$ ipython --no-banner

In [1]: import numpy as np

In [2]: from numpy import linalg as LA

In [3]: np.set_printoptions(precision=3, suppress=True, linewidth=140)

In [4]: J = np.array([[9, -6, -12], [-6, 4, 8], [-12, 8, 16]])

In [5]: J
Out[5]: 
array([[  9,  -6, -12],
       [ -6,   4,   8],
       [-12,   8,  16]])

In [6]: # looks like rank 1

In [7]: evals, vecs = LA.eigh(J)

In [8]: np.round(vecs.T @ J @ vecs, 3) + 0
Out[8]: 
array([[ 0.,  0.,  0.],
       [ 0.,  0.,  0.],
       [ 0.,  0., 29.]])

In [9]: vecs @ np.diag(evals) @ vecs.T
Out[9]: 
array([[  9.,  -6., -12.],
       [ -6.,   4.,   8.],
       [-12.,   8.,  16.]])

In [10]: LA.eigvalsh(J + 2 * np.eye(3))
Out[10]: array([ 2.,  2., 31.])

In [11]: F = np.load("case8.npy")

In [12]: F
Out[12]: 
array([[ 1,  2, -1],
       [ 0, -2, -1],
       [ 0,  0,  3]])

In [13]: # triangular: eigenvalues sit on the diagonal

In [14]: evals, vecs = LA.eig(F)

In [15]: np.sort(LA.eigvals(F @ F))
Out[15]: array([1., 4., 9.])

In [16]: np.prod(evals)
Out[16]: np.float64(-6.0)

In [17]: np.sort(LA.eigvals(F.T))
Out[17]: array([-2.,  1.,  3.])

In [18]: f, g = F[1], F[0]

In [19]: f @ f
Out[19]: np.int64(5)

In [20]: pr = (f @ g) / (f @ f) * f

In [21]: g - pr
Out[21]: array([ 1. ,  0.8, -1.6])

In [22]: np.outer(f, g)
Out[22]: 
array([[ 0,  0,  0],
       [-2, -4,  2],
       [-1, -2,  1]])

In [23]: round(float(LA.norm(f + g) ** 2 + LA.norm(f - g) ** 2), 3)
Out[23]: 22.0

In [24]: LA.matrix_rank(np.outer(f, g))
Out[24]: np.int64(1)

In [25]: f = np.array([0, -1])

In [26]: np.polyval(f, F[0])
Out[26]: array([-1, -1, -1])

In [27]: rng = np.random.default_rng(60)

In [28]: labels = rng.integers(0, 2, 3)

In [29]: A = (labels[:, None] == labels) * -3 + np.eye(3)

In [30]: A
Out[30]: 
array([[-2., -3., -3.],
       [-3., -2., -3.],
       [-3., -3., -2.]])

In [31]: # symmetric, so the eigenvalues are real

In [32]: other = F / LA.norm(F, axis=1, keepdims=True)

In [33]: G = other @ other.T

In [34]: G[2]
Out[34]: array([-0.408, -0.447,  1.   ])

In [35]: (G - 2 * np.eye(3)).round(6).argmax(axis=1)
Out[35]: array([2, 2, 0])
